$ ipython --no-banner

In [1]: import numpy as np

In [2]: np.set_printoptions(precision=2, suppress=True, linewidth=140)

In [3]: rd = lambda a: np.round(a, 2) + 0

In [4]: J = np.load("m.npy")

In [5]: print(J)
[[-16.17  -3.35 -16.48]
 [-16.07  -3.56 -16.17]
 [-16.72  -3.15 -17.19]
 [  6.58   1.23 -19.41]
 [-15.1   -2.11 -16.86]
 [  5.61   1.65 -17.88]
 [  6.17   2.99 -17.78]
 [  4.16   2.02 -20.04]
 [  5.26   0.36 -19.84]
 [-14.46  -1.74 -17.89]
 [  6.04   0.37 -18.9 ]
 [  7.18   1.59 -19.32]
 [  5.19   1.5  -18.8 ]
 [-17.8   -1.9  -16.21]
 [  7.05   0.08 -17.68]
 [  4.04  -0.12 -17.81]
 [-16.08  -2.52 -15.92]
 [-14.4   -3.9  -15.4 ]
 [  7.01  -1.19 -19.98]
 [-16.76  -2.15 -17.89]
 [  6.21   0.07 -18.35]]

In [6]: vec = np.array([2, 2, 0])

In [7]: h1 = np.maximum(J @ vec, 0)

In [8]: print(rd(np.tanh(J @ vec)))
[-1. -1. -1.  1. -1.  1.  1.  1.  1. -1.  1.  1.  1. -1.  1.  1. -1. -1.  1. -1.  1.]

In [9]: print(rd(h1))
[ 0.    0.    0.   15.62  0.   14.52 18.32 12.36 11.24  0.   12.82 17.54 13.38  0.   14.26  7.84  0.    0.   11.64  0.   12.56]

In [10]: print(rd(np.maximum(J @ (3 * vec), 0)))
[ 0.    0.    0.   46.86  0.   43.56 54.96 37.08 33.72  0.   38.46 52.62 40.14  0.   42.78 23.52  0.    0.   34.92  0.   37.68]

In [11]: z = J[:, 0] > np.median(J[:, 0])

In [12]: f = J[z].mean(axis=0) - J[~z].mean(axis=0)

In [13]: print(rd(f))
[18.54  2.91 -1.72]

In [14]: print(np.argsort(-np.abs(f).round(6), kind="stable"))
[0 1 2]

In [15]: print(z.astype(int))
[0 0 0 1 0 1 1 0 1 0 1 1 1 0 1 0 0 0 1 0 1]

In [16]: vec = np.array([0, 2, -2])

In [17]: target = J @ vec

In [18]: print(rd(np.linalg.lstsq(J, target)[0]))
[ 0.  2. -2.]

In [19]: print(rd(np.linalg.pinv(J) @ J))
[[1. 0. 0.]
 [0. 1. 0.]
 [0. 0. 1.]]

In [20]: rng = np.random.default_rng(759)

In [21]: target = target + 0.3 * rng.normal(size=21)

In [22]: print(rd(target))
[26.19 25.7  27.76 41.32 29.53 39.15 41.53 44.43 40.41 32.3  38.75 41.15 40.28 28.4  35.59 35.05 26.32 23.4  37.52 32.12 37.21]

In [23]: beta, *_ = np.linalg.lstsq(J, target)

In [24]: print(beta.round())
[ 0.  2. -2.]

In [25]: print([round(float(np.linalg.norm(np.linalg.solve(J.T @ J + lam * np.eye(3), J.T @ target))), 2) for lam in (0, 1, 10, 100)])
[2.8, 2.74, 2.4, 2.01]

In [26]: gram = np.cov(J, rowvar=False)

In [27]: print(rd(J.std(axis=0)))
[10.85  2.02  1.36]

In [28]: print(np.argwhere(np.triu(np.abs(np.corrcoef(J.T)) > 0.8, 1)))
[[0 1]]

In [29]: print(np.median(J, axis=0))
[  4.16  -0.12 -17.88]

In [30]: print(np.argsort(-J.std(axis=0).round(6), kind="stable"))
[0 1 2]

In [31]: A = np.array([[-1, 0, 0, 0, 0],
    ...:     [1, -2, -1, 0, 4],
    ...:     [-2, 0, 0, 1, 0],
    ...:     [1, 1, -1, -2, -2]])

In [32]: out = A + rng.integers(-2, 3, (4, 3)) @ rng.integers(-2, 3, (3, 5))

In [33]: print(out)
[[ 5 -2 -4 10  4]
 [ 0 -1  1  1  2]
 [-1 -1 -4  4  0]
 [ 3  1  1  0  0]]

In [34]: print(np.linalg.matrix_rank(out - A, tol=1e-8))
3

In [35]: print(np.abs(out - A).sum(axis=1))
[26  7  9  8]

In [36]: print(rd(np.linalg.svd(out - A, compute_uv=False)))
[14.01  4.59  2.94  0.  ]

In [37]: print(out - A)
[[ 6 -2 -4 10  4]
 [-1  1  2  1 -2]
 [ 1 -1 -4  3  0]
 [ 2  0  2  2  2]]

In [38]: W0 = np.array([[-1.3, -1.1, 0.3, -0.5],
    ...:     [2.1, -2.0, -1.3, -0.9],
    ...:     [-0.1, 0.6, 1.6, 0.4]])

In [39]: print(W0)
[[-1.3 -1.1  0.3 -0.5]
 [ 2.1 -2.  -1.3 -0.9]
 [-0.1  0.6  1.6  0.4]]

In [40]: W = np.array([[3, -2, 2], [0, -1, -1], [-1, 2, -2], [0, -3, -4]])

In [41]: beta = np.array([1, 1, -3])

In [42]: act = np.maximum(W0 @ W + beta, 0)

In [43]: print(rd((act > 0).mean(axis=0)))
[0.33 0.67 0.33]

In [44]: W2 = np.array([[-2, -1], [3, 2], [-3, -1]])

In [45]: print(W @ W2)
[[-18  -9]
 [  0  -1]
 [ 14   7]
 [  3  -2]]

In [46]: out = W0 / np.linalg.norm(W0, axis=1, keepdims=True)

In [47]: gram = out @ out.T

In [48]: print(rd(np.linalg.norm(out, axis=1)))
[1. 1. 1.]

In [49]: out = W0 + rng.integers(-2, 3, (3, 1)) @ rng.integers(-2, 3, (1, 4))

In [50]: print(rd(out))
[[-1.3  0.9 -1.7  0.5]
 [ 2.1 -2.  -1.3 -0.9]
 [-0.1  2.6 -0.4  1.4]]

In [51]: print(rd(np.linalg.svd(out - W0, compute_uv=False)))
[4.24 0.   0.  ]

In [52]: print(np.linalg.matrix_rank(out - W0, tol=1e-8))
1

In [53]: out = np.array([[-1, -2, 2], [-2, 1, -1], [-1, -1, 2], [0, -1, 2]])

In [54]: print(rd(out.T @ W0.T))
[[ 3.2  3.2 -2.7]
 [ 1.7 -4.  -1.2]
 [-1.9  1.8  3.2]]

In [55]: print(np.linalg.matrix_rank(W0 @ out))
3

In [56]: print(rd(np.einsum("ik,kj->ji", W0, out)))
[[ 3.2  3.2 -2.7]
 [ 1.7 -4.  -1.2]
 [-1.9  1.8  3.2]]

In [57]: print(rd(np.einsum("ij,ij->i", W0, W0)))
[ 3.24 10.91  3.09]

In [58]: print(np.vstack([W0, out.T]).shape)
(6, 4)

In [59]: print(rd(np.linalg.norm(W0, 2)))
3.54

In [60]: print(np.linalg.norm(W0, axis=1).argmax())
1

In [61]: print(rd(W0[1] @ W0[0]))
-0.47

In [62]: print(rd(np.linalg.norm(W0[1] - W0[0])))
3.88

In [63]: print(rd(np.linalg.norm(W0, axis=0)))
[2.47 2.36 2.08 1.1 ]

In [64]: print(rd(np.linalg.norm(W0, axis=1)))
[1.8  3.3  1.76]

In [65]: out = np.array([[2], [2], [-5], [-9]])

In [66]: X = np.block([[np.zeros((4, 4)), out], [out.T, np.zeros((1, 1))]])

In [67]: print(X)
[[ 0.  0.  0.  0.  2.]
 [ 0.  0.  0.  0.  2.]
 [ 0.  0.  0.  0. -5.]
 [ 0.  0.  0.  0. -9.]
 [ 2.  2. -5. -9.  0.]]

In [68]: Uu, sigma, VT = np.linalg.svd(X)

In [69]: print(np.argmax(sigma[:-1] / (sigma[1:] + 1e-6)) + 1)
2

In [70]: out = Uu[:, :2] @ np.diag(sigma[:2]) @ VT[:2]

In [71]: print(rd(np.linalg.norm(X - out, 2)), sigma[2])
0.0 0.0

In [72]: print(rd(np.linalg.norm(X - out) / np.linalg.norm(X)))
0.0

In [73]: print(rd(np.abs(X - out).max()))
0.0

In [74]: print(np.linalg.matrix_rank(out))
2

In [75]: t = np.radians(72)

In [76]: r_ = np.eye(5)

In [77]: r_[0, 0] = r_[4, 4] = np.cos(t)

In [78]: r_[0, 4], r_[4, 0] = -np.sin(t), np.sin(t)

In [79]: print(rd(r_))
[[ 0.31  0.    0.    0.   -0.95]
 [ 0.    1.    0.    0.    0.  ]
 [ 0.    0.    1.    0.    0.  ]
 [ 0.    0.    0.    1.    0.  ]
 [ 0.95  0.    0.    0.    0.31]]

In [80]: out = X @ r_.T

In [81]: print(rd(np.linalg.svd(X, compute_uv=False)), rd(np.linalg.svd(out, compute_uv=False)))
[10.68 10.68  0.    0.    0.  ] [10.68 10.68  0.    0.    0.  ]

In [82]: P = np.triu(np.array([[2, 0, 1, 1, -2],
    ...:     [1, -1, 1, 2, 0],
    ...:     [2, -2, 1, 1, 2],
    ...:     [-2, 1, 1, -2, 0],
    ...:     [-1, 1, 0, 2, 2]]), 1) + np.eye(5)

In [83]: out = P @ X @ np.linalg.inv(P)

In [84]: print(P @ X - X @ P)
[[ -4.  -4.  10.  18. -14.]
 [  0.   0.   0.   0. -23.]
 [  4.   4. -10. -18.  -9.]
 [  0.   0.   0.   0.   0.]
 [  0.   0.  -4.  -1.  14.]]

In [85]: print(rd(np.linalg.det(out)))
0.0

In [86]: print(rd(np.poly(out)))
[   1.    0. -114.    0.    0.    0.]

In [87]: ev, vecs = np.linalg.eigh(X)

In [88]: vec = np.array([0, -2, -3, -2, -3])

In [89]: print(vec @ X @ vec)
-174.0

In [90]: print(rd(np.linalg.eigvalsh(X[1:, 1:])))
[-10.49   0.     0.    10.49]

In [91]: arr = np.loadtxt("run18.csv", delimiter=",")

In [92]: print(arr)
[[0. 0. 0. 2.]
 [0. 1. 0. 0.]
 [1. 0. 0. 0.]
 [0. 0. 2. 0.]]

In [93]: print(arr.T @ arr)
[[1. 0. 0. 0.]
 [0. 1. 0. 0.]
 [0. 0. 4. 0.]
 [0. 0. 0. 4.]]

In [94]: Q, vecs = np.linalg.qr(arr[:, :2])[0], np.linalg.qr(arr[:, 2:])[0]

In [95]: sigma = np.linalg.svd(Q.T @ vecs, compute_uv=False)

In [96]: print(np.degrees(np.arccos(sigma.clip(0, 1))))
[90. 90.]

In [97]: print((sigma > 0.9).sum())
0

In [98]: print(arr @ arr)
[[0. 0. 4. 0.]
 [0. 1. 0. 0.]
 [0. 0. 0. 2.]
 [2. 0. 0. 0.]]

In [99]: print(np.flatnonzero(np.linalg.matrix_power((arr != 0) + (arr.T != 0) + np.eye(4), 4)[1]))
[1]

In [100]: print((arr != 0).astype(int))
[[0 0 0 1]
 [0 1 0 0]
 [1 0 0 0]
 [0 0 1 0]]

In [101]: m1 = np.load("data.npy")

In [102]: print(rd(m1))
[[-0.92  0.24]
 [ 0.22 -0.33]
 [ 0.32  0.91]]

In [103]: out = m1 + rng.integers(-2, 3, (3, 1)) @ rng.integers(-2, 3, (1, 2))

In [104]: print(rd(out))
[[-2.92  4.24]
 [-1.78  3.67]
 [ 1.32 -1.09]]

In [105]: print(out - m1)
[[-2.  4.]
 [-2.  4.]
 [ 1. -2.]]

In [106]: K = np.loadtxt("a.csv", delimiter=",")

In [107]: print(K)
[[  0.6  -1.7  -0.1]
 [-19.   16.   -7. ]
 [  0.1  -1.   -1.1]
 [ -0.3  -0.8  -1.1]
 [  0.8   1.1  -0.1]
 [ -0.6   0.3  -0.6]
 [  0.1  -1.   -0.3]
 [ -0.8  -0.9  -0.3]
 [  0.7  -0.6   0. ]
 [  0.8   1.8  -1.9]
 [  0.3  -1.7   1.1]
 [  2.    0.2   1.6]
 [ -0.8   1.5   0.2]
 [ -0.4  -1.    0.7]]

In [108]: Xc = K - K.mean(axis=0)

In [109]: vecs = np.linalg.svd(Xc)[2][:1]

In [110]: out = Xc - Xc @ vecs.T @ vecs

In [111]: print(rd(np.linalg.norm(out) / np.linalg.norm(Xc)))
0.18

In [112]: print(rd(np.diag(vecs.T @ vecs)))
[0.53 0.39 0.07]

In [113]: print(rd(np.cov(Xc @ vecs.T, rowvar=False)))
49.57

In [114]: t = np.radians(72)

In [115]: r_ = np.eye(3)

In [116]: r_[0, 0] = r_[1, 1] = np.cos(t)

In [117]: r_[0, 1], r_[1, 0] = -np.sin(t), np.sin(t)

In [118]: print(rd(r_))
[[ 0.31 -0.95  0.  ]
 [ 0.95  0.31  0.  ]
 [ 0.    0.    1.  ]]

In [119]: out = K @ r_.T

In [120]: print(np.allclose(np.linalg.norm(K, axis=1), np.linalg.norm(out, axis=1)))
True

In [121]: print(rd(np.linalg.det(r_)), rd(np.trace(r_)))
1.0 1.62

In [122]: print(np.allclose(K @ K.T, out @ out.T))
True

In [123]: print(rd(np.abs(out - K).max(axis=0)))
[ 2.26 29.13  0.  ]
